% ipython --no-banner

In [1]: import numpy as np

In [2]: np.set_printoptions(precision=1, suppress=True, linewidth=140)

In [3]: E = np.load("run4.npy")

In [4]: E
Out[4]: 
array([[-2,  0,  0,  0,  0,  0],
       [ 0,  0,  0,  0, -1,  0],
       [ 0,  0,  0,  0,  0,  3],
       [ 0, -3,  0,  0,  0,  0],
       [ 0,  0, -3,  0,  0,  0],
       [ 0,  0,  0,  2,  0,  0]])

In [5]: A2 = E / np.linalg.norm(E, axis=1, keepdims=True)

In [6]: gram = A2 @ A2.T

In [7]: (gram - 2 * np.eye(6)).round(6).argmax(axis=1)
Out[7]: array([1, 0, 0, 0, 0, 0])

In [8]: np.argwhere(np.triu(np.abs(gram) > 0.95, 1))
Out[8]: array([], shape=(0, 2), dtype=int64)

In [9]: np.linalg.norm(A2, axis=1)
Out[9]: array([1., 1., 1., 1., 1., 1.])

In [10]: np.degrees(np.arccos(np.clip(gram[1, 0], -1, 1)))
Out[10]: np.float64(90.0)

In [11]: r0 = np.array([4, -3, 5, 1, 4, 1])

In [12]: A2 = E + np.outer(r0, np.eye(6)[2])

In [13]: np.linalg.matrix_rank(np.linalg.inv(A2) - np.linalg.inv(E), tol=1e-8)
Out[13]: np.int64(1)

In [14]: np.linalg.pinv(E)
Out[14]: 
array([[-0.5,  0. ,  0. ,  0. ,  0. ,  0. ],
       [ 0. ,  0. ,  0. , -0.3,  0. ,  0. ],
       [ 0. ,  0. ,  0. ,  0. , -0.3,  0. ],
       [ 0. ,  0. ,  0. ,  0. ,  0. ,  0.5],
       [ 0. , -1. ,  0. ,  0. ,  0. ,  0. ],
       [ 0. ,  0. ,  0.3,  0. ,  0. ,  0. ]])

In [15]: E @ E.T
Out[15]: 
array([[4, 0, 0, 0, 0, 0],
       [0, 1, 0, 0, 0, 0],
       [0, 0, 9, 0, 0, 0],
       [0, 0, 0, 9, 0, 0],
       [0, 0, 0, 0, 9, 0],
       [0, 0, 0, 0, 0, 4]])

In [16]: E[:, 1] @ E[:, 2]
Out[16]: np.int64(0)

In [17]: E.T @ E
Out[17]: 
array([[4, 0, 0, 0, 0, 0],
       [0, 9, 0, 0, 0, 0],
       [0, 0, 9, 0, 0, 0],
       [0, 0, 0, 4, 0, 0],
       [0, 0, 0, 0, 1, 0],
       [0, 0, 0, 0, 0, 9]])

In [18]: A2 = np.array([[0, 1, 2, 2, -1, -2, 2],
    ...:     [2, -2, -1, -2, 2, -1, -1],
    ...:     [0, 0, -1, -1, -1, 1, -1],
    ...:     [1, 1, -1, 1, 0, 1, 1],
    ...:     [0, -1, 2, -2, 2, 0, -2],
    ...:     [2, -1, -2, 1, -2, 0, 2],
    ...:     [2, 1, 2, -1, -2, 1, 1]])

In [19]: X = np.tril(A2)

In [20]: X
Out[20]: 
array([[ 0,  0,  0,  0,  0,  0,  0],
       [ 2, -2,  0,  0,  0,  0,  0],
       [ 0,  0, -1,  0,  0,  0,  0],
       [ 1,  1, -1,  1,  0,  0,  0],
       [ 0, -1,  2, -2,  2,  0,  0],
       [ 2, -1, -2,  1, -2,  0,  0],
       [ 2,  1,  2, -1, -2,  1,  1]])

In [21]: np.unique(X.round(6), axis=0).shape
Out[21]: (7, 7)

In [22]: np.round(X @ np.linalg.pinv(X) @ X, 1) + 0
Out[22]: 
array([[ 0.,  0.,  0.,  0.,  0.,  0.,  0.],
       [ 2., -2.,  0.,  0.,  0.,  0.,  0.],
       [ 0.,  0., -1.,  0.,  0.,  0.,  0.],
       [ 1.,  1., -1.,  1.,  0.,  0.,  0.],
       [ 0., -1.,  2., -2.,  2.,  0.,  0.],
       [ 2., -1., -2.,  1., -2.,  0.,  0.],
       [ 2.,  1.,  2., -1., -2.,  1.,  1.]])

In [23]: np.linalg.inv(X)
LinAlgError: Singular matrix


In [24]: round(float(np.trace(np.linalg.pinv(X) @ X)), 1)
Out[24]: 6.0
